In [1]: import numpy as np

In [2]: np.set_printoptions(precision=2, suppress=True, linewidth=100)

In [3]: rnd = lambda a: np.round(a, 2) + 0

In [4]: F = np.load("out18.npy")

In [5]: F
Out[5]: 
array([[-1.4, -0.2,  3.6,  0.3],
       [ 0. , -0.4, -1.7,  0.6],
       [ 0.4,  0.9, -1.5,  0.1],
       [-0.8, -0.6,  1.7, -1.4]])

In [6]: proj = np.triu(np.array([[0, 2, 2, 3], [3, 2, 1, 1], [3, 2, 3, 0], [1, 0, 1, 1]]), 1) + np.eye(4)

In [7]: B = proj @ F @ np.linalg.inv(proj)

In [8]: rnd(np.linalg.det(B))
Out[8]: np.float64(3.83)

In [9]: np.linalg.matrix_rank(B)
Out[9]: np.int64(4)

In [10]: rnd(proj @ F - F @ proj)
Out[10]: 
array([[-1.6,  2. ,  1.7,  1.6],
       [-0.4,  0.3,  0.6, -0.9],
       [ 0. , -0.8, -1.7, -2.1],
       [ 0. ,  1.6,  2.2,  3. ]])

In [11]: r0, g = F[2], F[1]

In [12]: r0 @ g
Out[12]: np.float64(2.25)

In [13]: p = (r0 @ g) / (r0 @ r0) * r0

In [14]: np.linalg.matrix_rank(np.outer(r0, g))
Out[14]: np.int64(1)

In [15]: rnd(p)
Out[15]: array([ 0.28,  0.63, -1.04,  0.07])

In [16]: q = F.astype(float).copy()

In [17]: for j in range(4):
    ...:     q[:, j] -= q[:, :j] @ (q[:, :j].T @ q[:, j])
    ...:     q[:, j] /= np.linalg.norm(q[:, j])
    ...: 

In [18]: rnd(q.T @ F)
Out[18]: 
array([[ 1.66,  0.67, -4.21,  0.45],
       [ 0.  ,  0.96,  0.45,  0.34],
       [ 0.  ,  0.  ,  1.74, -0.43],
       [ 0.  ,  0.  ,  0.  ,  1.39]])

In [19]: rnd(q.T @ q)
Out[19]: 
array([[1., 0., 0., 0.],
       [0., 1., 0., 0.],
       [0., 0., 1., 0.],
       [0., 0., 0., 1.]])

In [20]: K = np.array([[1, 0, 0], [3, 1, 0], [-1, -1, 1]])

In [21]: # triangular

In [22]: x0 = np.array([-2, -2, 2])

In [23]: target = K @ x0

In [24]: c, lr = np.zeros(3), 1 / np.linalg.norm(K, 2) ** 2

In [25]: for i in range(6):
    ...:     c -= lr * K.T @ (K @ c - target)
    ...:     if i % 1 == 0: print(i, round(np.linalg.norm(K @ c - target), 2))
    ...: 
0 2.08
1 1.87
2 1.68
3 1.51
4 1.36
5 1.23

In [26]: rnd(c)
Out[26]: array([-2.3 , -1.5 ,  1.09])

In [27]: rnd(np.linalg.cond(K))
Out[27]: np.float64(14.29)

In [28]: evals, vecs = np.linalg.eig(K)

In [29]: np.prod(evals)
Out[29]: np.float64(1.0)

In [30]: rnd(np.sort(np.linalg.eigvals(K @ K)))
Out[30]: array([1., 1., 1.])

In [31]: evals
Out[31]: array([1., 1., 1.])

In [32]: q, r_ = np.linalg.qr(K)

In [33]: rnd(q)
Out[33]: 
array([[-0.3 ,  0.49, -0.82],
       [-0.9 ,  0.12,  0.41],
       [ 0.3 ,  0.86,  0.41]])

In [34]: rnd(q.T @ q)
Out[34]: 
array([[1., 0., 0.],
       [0., 1., 0.],
       [0., 0., 1.]])

In [35]: rnd(np.trace(q @ q.T))
Out[35]: np.float64(3.0)

In [36]: rnd(r_)
Out[36]: 
array([[-3.32, -1.21,  0.3 ],
       [ 0.  , -0.74,  0.86],
       [ 0.  ,  0.  ,  0.41]])

In [37]: rnd(np.abs(np.diag(r_)))
Out[37]: array([3.32, 0.74, 0.41])

In [38]: rnd(abs(r_[0, 0])), rnd(np.linalg.norm(K[:, 0]))
Out[38]: (np.float64(3.32), np.float64(3.32))

In [39]: W0 = np.array([[16, 32, -28], [32, 64, -56], [-28, -56, 49]])

In [40]: rnd(np.sort(np.abs(np.linalg.eigvals(W0))))
Out[40]: array([  0.,   0., 129.])

In [41]: rnd(np.linalg.det(W0))
Out[41]: np.float64(0.0)

In [42]: np.allclose(W0, W0.T)
Out[42]: True

In [43]: rnd(np.abs(np.linalg.eigvals(W0)).max())
Out[43]: np.float64(129.0)

In [44]: W0 @ W0
Out[44]: 
array([[ 2064,  4128, -3612],
       [ 4128,  8256, -7224],
       [-3612, -7224,  6321]])

In [45]: B = W0 / np.linalg.norm(W0, axis=1, keepdims=True)

In [46]: cov = B @ B.T

In [47]: (cov - 2 * np.eye(3)).round(6).argmax(axis=1)
Out[47]: array([1, 0, 0])

In [48]: cov
Out[48]: 
array([[ 1.,  1., -1.],
       [ 1.,  1., -1.],
       [-1., -1.,  1.]])

In [49]: rnd(np.linalg.norm(B, axis=1))
Out[49]: array([1., 1., 1.])

In [50]: (np.abs(cov) > 0.9).astype(int)
Out[50]: 
array([[1, 1, 1],
       [1, 1, 1],
       [1, 1, 1]])

In [51]: Uu, sig, Vh = np.linalg.svd(W0)

In [52]: np.argmax(sig[:-1] / (sig[1:] + 1e-6)) + 1
Out[52]: np.int64(1)

In [53]: B = Uu[:, :1] @ np.diag(sig[:1]) @ Vh[:1]

In [54]: np.linalg.matrix_rank(B)
Out[54]: np.int64(1)

In [55]: np.linalg.matrix_rank(W0, rtol=0.05)
Out[55]: np.int64(1)

In [56]: rnd(B)
Out[56]: 
array([[ 16.,  32., -28.],
       [ 32.,  64., -56.],
       [-28., -56.,  49.]])

In [57]: r = np.linalg.matrix_rank(B)

In [58]: r
Out[58]: np.int64(1)

In [59]: null = np.linalg.svd(B)[2][r:].T

In [60]: [int(np.linalg.matrix_rank(B[:, :j + 1])) for j in range(3)]
Out[60]: [1, 1, 1]

In [61]: rnd(null @ null.T)
Out[61]: 
array([[ 0.88, -0.25,  0.22],
       [-0.25,  0.5 ,  0.43],
       [ 0.22,  0.43,  0.62]])

In [62]: rnd(B @ null)
Out[62]: 
array([[0., 0.],
       [0., 0.],
       [0., 0.]])

In [63]: null.shape
Out[63]: (3, 2)

In [64]: m1 = np.load("data.npy")

In [65]: m1
Out[65]: 
array([[ 4,  4,  4],
       [ 4,  8,  8],
       [ 4,  8, 12]])

In [66]: x0 = np.array([-2, 1, 1])

In [67]: target = m1 @ x0

In [68]: c, lr = np.zeros(3), 1 / np.linalg.norm(m1, 2) ** 2

In [69]: for i in range(30):
    ...:     c -= lr * m1.T @ (m1 @ c - target)
    ...:     if i % 10 == 0: print(i, round(np.linalg.norm(m1 @ c - target), 2))
    ...: 
0 4.81
10 4.18
20 3.65

In [70]: rnd(c)
Out[70]: array([-0.38,  0.3 ,  0.84])

In [71]: rnd(np.linalg.cond(m1))
Out[71]: np.float64(16.39)

In [72]: def softmax(z):
    ...:     e = np.exp(z - z.max(axis=-1, keepdims=True))
    ...:     return e / e.sum(axis=-1, keepdims=True)
    ...: 

In [73]: softmax(m1).sum(axis=1)
Out[73]: array([1., 1., 1.])

In [74]: rnd(softmax(10 * m1[0]))
Out[74]: array([0.33, 0.33, 0.33])

In [75]: scores = m1 @ m1.T / np.sqrt(3)

In [76]: softmax(scores).round(6).argmax(axis=1)
Out[76]: array([2, 2, 2])

In [77]: rnd(softmax(scores + np.triu(np.full(scores.shape, -np.inf), 1)))
Out[77]: 
array([[1., 0., 0.],
       [0., 1., 0.],
       [0., 0., 1.]])

In [78]: evals, vecs = np.linalg.eig(m1)

In [79]: rnd(np.sort(np.linalg.eigvals(np.linalg.inv(m1))))
Out[79]: array([0.05, 0.39, 0.81])

In [80]: rnd(m1 @ vecs[:, 0] - evals[0] * vecs[:, 0])
Out[80]: array([0., 0., 0.])

In [81]: rnd(np.prod(evals))
Out[81]: np.float64(64.0)

In [82]: M = np.load("block5.npy")

In [83]: M
Out[83]: 
array([[-0.31,  0.44, -0.59],
       [ 0.17, -1.05,  1.14],
       [ 0.23, -0.49,  0.77],
       [-0.09,  0.02, -0.04],
       [-0.16,  0.97, -1.15],
       [ 0.17,  0.09, -0.18],
       [-0.15,  0.87, -1.22],
       [-0.3 ,  0.96, -1.18],
       [ 0.15, -0.86,  1.3 ],
       [-0.04, -0.53,  0.53],
       [-0.1 , -0.11, -0.16],
       [ 0.13, -1.36,  1.92]])

In [84]: B = np.c_[M[:, :1] @ np.array([[0]]), np.array([3, 4, 5, -4, -2, 4, -2, -4, -3, -5, 2, 4])]

In [85]: B
Out[85]: 
array([[ 0.,  3.],
       [ 0.,  4.],
       [ 0.,  5.],
       [ 0., -4.],
       [ 0., -2.],
       [ 0.,  4.],
       [ 0., -2.],
       [ 0., -4.],
       [ 0., -3.],
       [ 0., -5.],
       [ 0.,  2.],
       [ 0.,  4.]])

In [86]: np.linalg.matrix_rank(np.c_[M, B])
Out[86]: np.int64(4)

In [87]: rnd(np.linalg.lstsq(M, B[:, 0])[0])
Out[87]: array([0., 0., 0.])

In [88]: rnd(np.linalg.norm(B - M @ np.linalg.lstsq(M, B)[0], axis=0))
Out[88]: array([ 0.  , 10.95])

In [89]: B = M / np.linalg.norm(M, axis=1, keepdims=True)

In [90]: cov = B @ B.T

In [91]: (np.abs(cov) > 0.9).astype(int)
Out[91]: 
array([[1, 1, 1, 0, 1, 0, 1, 1, 1, 0, 0, 1],
       [1, 1, 1, 0, 1, 0, 1, 1, 1, 1, 0, 1],
       [1, 1, 1, 0, 1, 0, 1, 1, 1, 1, 0, 1],
       [0, 0, 0, 1, 0, 0, 0, 0, 0, 0, 0, 0],
       [1, 1, 1, 0, 1, 0, 1, 1, 1, 1, 0, 1],
       [0, 0, 0, 0, 0, 1, 0, 0, 0, 0, 0, 0],
       [1, 1, 1, 0, 1, 0, 1, 1, 1, 1, 0, 1],
       [1, 1, 1, 0, 1, 0, 1, 1, 1, 1, 0, 1],
       [1, 1, 1, 0, 1, 0, 1, 1, 1, 1, 0, 1],
       [0, 1, 1, 0, 1, 0, 1, 1, 1, 1, 0, 1],
       [0, 0, 0, 0, 0, 0, 0, 0, 0, 0, 1, 0],
       [1, 1, 1, 0, 1, 0, 1, 1, 1, 1, 0, 1]])

In [92]: rnd(np.degrees(np.arccos(np.clip(cov[2, 11], -1, 1))))
Out[92]: np.float64(11.33)

In [93]: rnd(np.linalg.norm(B, axis=1))
Out[93]: array([1., 1., 1., 1., 1., 1., 1., 1., 1., 1., 1., 1.])

In [94]: proj = M @ np.linalg.solve(M.T @ M, M.T)

In [95]: rnd(np.diag(proj))
Out[95]: array([0.34, 0.34, 0.18, 0.04, 0.18, 0.25, 0.14, 0.26, 0.24, 0.2 , 0.37, 0.47])

In [96]: rnd(proj @ M[:, 1])
Out[96]: array([ 0.44, -1.05, -0.49,  0.02,  0.97,  0.09,  0.87,  0.96, -0.86, -0.53, -0.11, -1.36])

In [97]: rnd(proj)
Out[97]: 
array([[ 0.34, -0.08, -0.2 ,  0.12,  0.06, -0.26,  0.03,  0.24, -0.02,  0.12,  0.1 ,  0.09],
       [-0.08,  0.34, -0.02,  0.  , -0.24,  0.06, -0.05, -0.22, -0.03,  0.2 ,  0.26,  0.06],
       [-0.2 , -0.02,  0.18, -0.07, -0.02,  0.1 , -0.09, -0.13,  0.12, -0.12, -0.19,  0.07],
       [ 0.12,  0.  , -0.07,  0.04,  0.  , -0.09,  0.  ,  0.07,  0.01,  0.06,  0.05,  0.06],
       [ 0.06, -0.24, -0.02,  0.  ,  0.18, -0.02,  0.08,  0.16, -0.04, -0.13, -0.14, -0.12],
       [-0.26,  0.06,  0.1 , -0.09, -0.02,  0.25,  0.06, -0.17, -0.1 , -0.09, -0.01, -0.22],
       [ 0.03, -0.05, -0.09,  0.  ,  0.08,  0.06,  0.14,  0.08, -0.17, -0.03,  0.08, -0.24],
       [ 0.24, -0.22, -0.13,  0.07,  0.16, -0.17,  0.08,  0.26, -0.04, -0.02, -0.04, -0.03],
       [-0.02, -0.03,  0.12,  0.01, -0.04, -0.1 , -0.17, -0.04,  0.24, -0.02, -0.18,  0.3 ],
       [ 0.12,  0.2 , -0.12,  0.06, -0.13, -0.09, -0.03, -0.02, -0.02,  0.2 ,  0.23,  0.1 ],
       [ 0.1 ,  0.26, -0.19,  0.05, -0.14, -0.01,  0.08, -0.04, -0.18,  0.23,  0.37, -0.1 ],
       [ 0.09,  0.06,  0.07,  0.06, -0.12, -0.22, -0.24, -0.03,  0.3 ,  0.1 , -0.1 ,  0.47]])

In [98]: np.linalg.matrix_rank(np.eye(12) - proj)
Out[98]: np.int64(9)

In [99]: Xs = (M - M.mean(axis=0)) / M.std(axis=0)

In [100]: np.argwhere(np.abs(Xs) > 2)
Out[100]: array([], shape=(0, 2), dtype=int64)

In [101]: c = np.linalg.lstsq(np.delete(Xs, 0, axis=1), Xs[:, 0])[0]

In [102]: rnd(1 - np.var(Xs[:, 0] - np.delete(Xs, 0, axis=1) @ c))
Out[102]: np.float64(0.62)

In [103]: lab = M[:, 2] > np.median(M[:, 2])

In [104]: r0 = M[lab].mean(axis=0) - M[~lab].mean(axis=0)

In [105]: rnd(r0)
Out[105]: array([ 0.23, -1.25,  1.68])

In [106]: ((M - M.mean(axis=0)) @ r0 > 0).astype(int)
Out[106]: array([0, 1, 1, 0, 0, 0, 0, 0, 1, 1, 0, 1])

In [107]: np.argsort(-np.abs(r0).round(6), kind="stable")
Out[107]: array([2, 1, 0])

In [108]: rnd((((M - M.mean(axis=0)) @ r0 > 0) == lab).mean())
Out[108]: np.float64(0.92)

In [109]: A = np.loadtxt("m.csv", delimiter=",")

In [110]: A
Out[110]: 
array([[ 4.,  5.,  6.,  7.],
       [ 8.,  9., 10., 11.],
       [12., 13., 14., 15.]])

In [111]: Uu, sig, Vh = np.linalg.svd(M)

In [112]: np.argmax(sig[:-1] / (sig[1:] + 1e-6)) + 1
Out[112]: np.int64(1)

In [113]: B = Uu[:, :1] @ np.diag(sig[:1]) @ Vh[:1]

In [114]: rnd(np.linalg.norm(M - B, 2)), rnd(sig[1])
Out[114]: (np.float64(0.42), np.float64(0.42))

In [115]: rnd(np.abs(M - B).max())
Out[115]: np.float64(0.23)

In [116]: W1 = np.array([[1, 2, 3, 6, 4, 1],
     ...:     [6, 9, 6, 1, 1, 8],
     ...:     [6, 2, 9, 9, 5, 2],
     ...:     [7, 2, 5, 8, 7, 8]])

In [117]: c = np.array([1, -7, 5, -2, 2, -6])

In [118]: H = np.maximum(A @ W1 + c, 0)

In [119]: (H > 0).mean(axis=0)
Out[119]: array([1., 1., 1., 1., 1., 1.])

In [120]: (H > 0).astype(int)
Out[120]: 
array([[1, 1, 1, 1, 1, 1],
       [1, 1, 1, 1, 1, 1],
       [1, 1, 1, 1, 1, 1]])

In [121]: np.linalg.matrix_rank(H)
Out[121]: np.int64(2)

In [122]: C = np.array([[-2, 3, 2],
     ...:     [-1, 0, 2],
     ...:     [-3, -2, -3],
     ...:     [-1, 3, -1],
     ...:     [-2, -1, -2],
     ...:     [1, -2, 1]])

In [123]: W1 @ C
Out[123]: 
array([[-26,   9, -16],
       [-34,  -8,  17],
       [-58,  18, -28],
       [-45,  12, -11]])

In [124]: H @ C
Out[124]: 
array([[ -955.,   185.,  -259.],
       [-1607.,   309.,  -411.],
       [-2259.,   433.,  -563.]])
